$ python -q
>>> import numpy as np
>>> from numpy import linalg as LA
>>> np.set_printoptions(precision=2, suppress=True, linewidth=140)
>>> feats = np.load("run12.npy")
>>> print(feats)
[[0.67 0.17 0.17]
 [0.29 0.29 0.43]
 [0.2  0.2  0.6 ]]
>>> proj = np.triu(np.array([[4, 2, 0], [1, 1, 2], [0, 0, 5]]), 1) + np.eye(3)
>>> out = proj @ feats @ LA.inv(proj)
>>> print(np.poly(out))
[ 1.   -1.55  0.6  -0.04]
>>> print(round(LA.det(out), 2))
0.04
>>> print(proj @ feats - feats @ proj)
[[ 0.57 -0.76  0.52]
 [ 0.4  -0.17  0.63]
 [ 0.   -0.4  -0.4 ]]
>>> out = feats / LA.norm(feats, axis=1, keepdims=True)
>>> cov = out @ out.T
>>> print((np.abs(cov) > 0.9).astype(int))
[[1 0 0]
 [0 1 1]
 [0 1 1]]
>>> print((cov - 2 * np.eye(3)).round(6).argmax(axis=1))
[1 2 1]
>>> print(cov[0])
[1.   0.74 0.57]
>>> print(LA.norm(out, axis=1))
[1. 1. 1.]
>>> left, s, Vh = LA.svd(feats, full_matrices=False)
>>> print(np.round(left.T @ left, 2) + 0)
[[1. 0. 0.]
 [0. 1. 0.]
 [0. 0. 1.]]
>>> print(s)
[1.03 0.47 0.09]
>>> print(np.allclose(left * s @ Vh, feats))
True
>>> print(np.round(Vh @ Vh.T, 2) + 0)
[[1. 0. 0.]
 [0. 1. 0.]
 [0. 0. 1.]]
>>> f = np.array([1, 0, 3])
>>> out = feats + np.outer(f, np.eye(3)[2])
>>> print(LA.matrix_rank(LA.inv(out) - LA.inv(feats), tol=1e-8))
1
>>> ev, vecs = LA.eig(feats)
>>> print(np.sort(LA.eigvals(LA.inv(feats))))
[ 1.    2.18 10.71]
>>> W0 = np.loadtxt("arr.csv", delimiter=",")
>>> print(W0)
[[ 58.23 -19.13  -1.33]
 [ 58.08 -20.68  -0.1 ]
 [ 60.46 -21.02   0.98]
 [ 60.71 -18.86  -1.71]
 [ 59.82 -20.29   0.13]
 [ 59.03 -20.77   0.19]
 [ 59.45 -20.11  -0.78]
 [ 59.62 -20.21   1.53]
 [ 61.06 -21.16   0.09]
 [ 60.48 -19.61  -0.79]
 [ 59.5  -20.67  -1.21]
 [ 60.03 -20.53  -1.01]
 [ 59.5  -19.18  -0.01]
 [ 59.71 -19.62  -1.42]
 [ 60.64 -20.48   0.72]]
>>> proj = W0 @ LA.solve(W0.T @ W0, W0.T)
>>> print(np.allclose(proj @ proj, proj))
True
>>> D = LA.norm(W0[:, None] - W0[None], axis=-1)
>>> print(D.mean(axis=1).argmax())
3
>>> print(np.unravel_index(D.round(6).argmax(), D.shape))
(np.int64(0), np.int64(8))
>>> print(D[:5, :5])
[[0.   1.98 3.73 2.52 2.45]
 [1.98 0.   2.64 3.58 1.8 ]
 [3.73 2.64 0.   3.46 1.29]
 [2.52 3.58 3.46 0.   2.49]
 [2.45 1.8  1.29 2.49 0.  ]]
>>> out = np.c_[W0[:, :2] @ np.array([[-2, 0], [-1, 2]]), np.array([-3, -4, -2, 4, 5, 1, -4, -1, 0, -2, 0, 4, 0, 1, 4])]
>>> print(out)
[[ -97.33  -38.26   -3.  ]
 [ -95.48  -41.36   -4.  ]
 [ -99.9   -42.04   -2.  ]
 [-102.56  -37.72    4.  ]
 [ -99.35  -40.58    5.  ]
 [ -97.29  -41.54    1.  ]
 [ -98.79  -40.22   -4.  ]
 [ -99.03  -40.42   -1.  ]
 [-100.96  -42.32    0.  ]
 [-101.35  -39.22   -2.  ]
 [ -98.33  -41.34    0.  ]
 [ -99.53  -41.06    4.  ]
 [ -99.82  -38.36    0.  ]
 [ -99.8   -39.24    1.  ]
 [-100.8   -40.96    4.  ]]
>>> print(np.round(LA.norm(out - W0 @ LA.lstsq(W0, out)[0], axis=0), 2) + 0)
[ 0.    0.   10.82]
>>> print(LA.matrix_rank(np.c_[W0, out]))
4
>>> print(LA.norm(LA.qr(W0)[0].T @ out, axis=0) ** 2 / ((out ** 2).sum(axis=0) + 1e-12))
[1.   1.   0.06]
>>> F = np.loadtxt("sample0.csv", delimiter=",")
>>> print(F)
[[ 0.  0.  0.  0.  0.  0.  0.  0.  1.]
 [ 0.  0.  0.  0.  0.  0.  0.  0. -1.]
 [ 0.  0.  0.  0.  0.  0.  0.  0. -1.]
 [ 0.  0.  0.  0.  0.  0.  0.  0.  2.]
 [ 0.  0.  0.  0.  0.  0.  0.  0. -2.]
 [ 0.  0.  0.  0.  0.  0.  0.  0.  3.]
 [ 0.  0.  0.  0.  0.  0.  0.  0.  3.]
 [ 0.  0.  0.  0.  0.  0.  0.  0.  2.]
 [ 1. -1. -1.  2. -2.  3.  3.  2.  0.]]
>>> print(round(LA.norm(F, 2) / LA.norm(F), 2))
0.71
>>> print(LA.cond(F) > 100)
True
>>> rank = LA.matrix_rank(F)
>>> print(rank)
2
>>> ns = LA.svd(F)[2][rank:].T
>>> print([int(LA.matrix_rank(F[:i])) for i in range(1, len(F) + 1)])
[1, 1, 1, 1, 1, 1, 1, 1, 2]
>>> print(LA.matrix_rank(F.T @ F), LA.matrix_rank(F @ F.T))
2 2
>>> rng = np.random.default_rng(3914)
>>> labels = rng.permutation(9)
>>> print(labels)
[2 8 4 6 5 0 7 3 1]
>>> out = F[labels][:, labels]
>>> print(np.round(np.sort(np.abs(LA.eigvals(out))), 2) + 0)
[0.   0.   0.   0.   0.   0.   0.   5.74 5.74]
>>> mat = np.loadtxt("w.csv", delimiter=",")
>>> print(mat)
[[0. 3. 2. 5. 5. 2. 0. 4.]
 [4. 5. 5. 2. 4. 4. 5. 0.]
 [0. 3. 1. 5. 2. 2. 3. 3.]
 [4. 5. 3. 5. 1. 0. 0. 4.]
 [2. 0. 2. 2. 3. 5. 1. 4.]
 [4. 4. 1. 1. 5. 5. 0. 0.]
 [0. 1. 2. 0. 4. 2. 0. 4.]
 [4. 5. 0. 1. 5. 1. 1. 5.]]
>>> out = LA.inv(mat)
>>> print(np.round(mat @ out, 2) + 0)
[[1. 0. 0. 0. 0. 0. 0. 0.]
 [0. 1. 0. 0. 0. 0. 0. 0.]
 [0. 0. 1. 0. 0. 0. 0. 0.]
 [0. 0. 0. 1. 0. 0. 0. 0.]
 [0. 0. 0. 0. 1. 0. 0. 0.]
 [0. 0. 0. 0. 0. 1. 0. 0.]
 [0. 0. 0. 0. 0. 0. 1. 0.]
 [0. 0. 0. 0. 0. 0. 0. 1.]]
>>> print(np.round(LA.slogdet(mat)[0], 2))
1.0
>>> print(np.round(LA.inv(out), 2) + 0)
[[0. 3. 2. 5. 5. 2. 0. 4.]
 [4. 5. 5. 2. 4. 4. 5. 0.]
 [0. 3. 1. 5. 2. 2. 3. 3.]
 [4. 5. 3. 5. 1. 0. 0. 4.]
 [2. 0. 2. 2. 3. 5. 1. 4.]
 [4. 4. 1. 1. 5. 5. 0. 0.]
 [0. 1. 2. 0. 4. 2. 0. 4.]
 [4. 5. 0. 1. 5. 1. 1. 5.]]
>>> print(np.allclose(out, mat.T))
False
>>> print(round(LA.cond(mat), 2))
32.0
>>> t = np.radians(122)
>>> R = np.eye(8)
>>> R[7, 7] = R[2, 2] = np.cos(t)
>>> R[7, 2], R[2, 7] = -np.sin(t), np.sin(t)
>>> print(R)
[[ 1.    0.    0.    0.    0.    0.    0.    0.  ]
 [ 0.    1.    0.    0.    0.    0.    0.    0.  ]
 [ 0.    0.   -0.53  0.    0.    0.    0.    0.85]
 [ 0.    0.    0.    1.    0.    0.    0.    0.  ]
 [ 0.    0.    0.    0.    1.    0.    0.    0.  ]
 [ 0.    0.    0.    0.    0.    1.    0.    0.  ]
 [ 0.    0.    0.    0.    0.    0.    1.    0.  ]
 [ 0.    0.   -0.85  0.    0.    0.    0.   -0.53]]
>>> out = mat @ R.T
>>> print(np.allclose(mat @ mat.T, out @ out.T))
True
>>> print(out)
[[ 0.    3.    2.33  5.    5.    2.    0.   -3.82]
 [ 4.    5.   -2.65  2.    4.    4.    5.   -4.24]
 [ 0.    3.    2.01  5.    2.    2.    3.   -2.44]
 [ 4.    5.    1.8   5.    1.    0.    0.   -4.66]
 [ 2.    0.    2.33  2.    3.    5.    1.   -3.82]
 [ 4.    4.   -0.53  1.    5.    5.    0.   -0.85]
 [ 0.    1.    2.33  0.    4.    2.    0.   -3.82]
 [ 4.    5.    4.24  1.    5.    1.    1.   -2.65]]
>>> left, s, Vh = LA.svd(F)
>>> print(s)
[ 5.74  5.74  0.    0.    0.    0.    0.   -0.    0.  ]
>>> print(np.argmax(s[:-1] / (s[1:] + 1e-6)) + 1)
2
>>> out = left[:, :2] @ np.diag(s[:2]) @ Vh[:2]
>>> print(round(float(LA.norm(F - out, 2)), 2), s[2])
0.0 0.0
>>> print(LA.matrix_rank(out))
2
>>> w1 = np.array([[3, 3, 1, 3],
...     [-3, -1, -3, -2],
...     [-1, -3, -2, 0],
...     [-2, 1, 1, 3],
...     [1, 2, 0, -3],
...     [2, 0, -2, -1],
...     [-2, 3, -2, -3],
...     [0, -1, -2, -3]])
>>> coef = np.array([-4, -1, -2, -2])
>>> H = np.maximum(mat @ w1 + coef, 0)
>>> print(H)
[[ 0.  1.  0.  0.]
 [ 0. 16.  0.  0.]
 [ 0.  8.  0.  0.]
 [ 0.  0.  0.  0.]
 [ 7.  6.  0.  0.]
 [ 8. 15.  0.  0.]
 [ 0.  0.  0.  0.]
 [ 0. 15.  0.  0.]]
>>> print(LA.matrix_rank(H))
2
>>> basis = np.array([[-2, 0], [-5, 5], [0, 4], [1, -2]])
>>> print((H @ basis).round(6).argmax(axis=1))
[1 1 1 0 1 1 0 1]
>>> print(np.sort(np.abs(LA.eigvals(mat))))
[ 2.4   3.02  3.36  3.36  4.11  4.9   4.9  21.31]
>>> print(mat @ mat)
[[ 66.  74.  44.  57.  66.  55.  30.  66.]
 [ 52.  83.  66.  77. 104.  88.  44.  75.]
 [ 56.  69.  43.  45.  62.  43.  23.  58.]
 [ 58.  91.  53.  76.  74.  43.  39.  69.]
 [ 50.  63.  25.  45.  74.  54.  13.  58.]
 [ 50.  60.  47.  53.  79.  76.  28.  43.]
 [ 36.  39.  17.  26.  50.  42.  19.  42.]
 [ 58.  72.  49.  51.  90.  65.  35.  69.]]
>>> print(np.allclose(mat, mat.T))
False
>>> print(LA.matrix_power(mat, 3))
[[1140. 1565.  964. 1236. 1694. 1247.  634. 1338.]
 [1500. 1925. 1200. 1512. 2104. 1691.  792. 1681.]
 [ 984. 1352.  848. 1083. 1470. 1103.  594. 1163.]
 [1264. 1724. 1121. 1377. 1774. 1318.  757. 1492.]
 [1028. 1284.  803.  986. 1431. 1126.  522. 1093.]
 [1086. 1403.  896. 1147. 1581. 1308.  563. 1196.]
 [ 696.  881.  542.  657. 1042.  802.  338.  785.]
 [1208. 1576.  993. 1248. 1807. 1416.  666. 1428.]]
>>> print(np.allclose(mat @ mat.T, mat.T @ mat))
False
>>> print((mat - mat.T) / 2)
[[ 0.  -0.5  1.   0.5  1.5 -1.   0.   0. ]
 [ 0.5  0.   1.  -1.5  2.   0.   2.  -2.5]
 [-1.  -1.   0.   1.   0.   0.5  0.5  1.5]
 [-0.5  1.5 -1.   0.  -0.5 -0.5  0.   1.5]
 [-1.5 -2.   0.   0.5  0.   0.  -1.5 -0.5]
 [ 1.   0.  -0.5  0.5  0.   0.  -1.  -0.5]
 [ 0.  -2.  -0.5  0.   1.5  1.   0.   1.5]
 [ 0.   2.5 -1.5 -1.5  0.5  0.5 -1.5  0. ]]
>>> print(np.trace(mat))
24.0
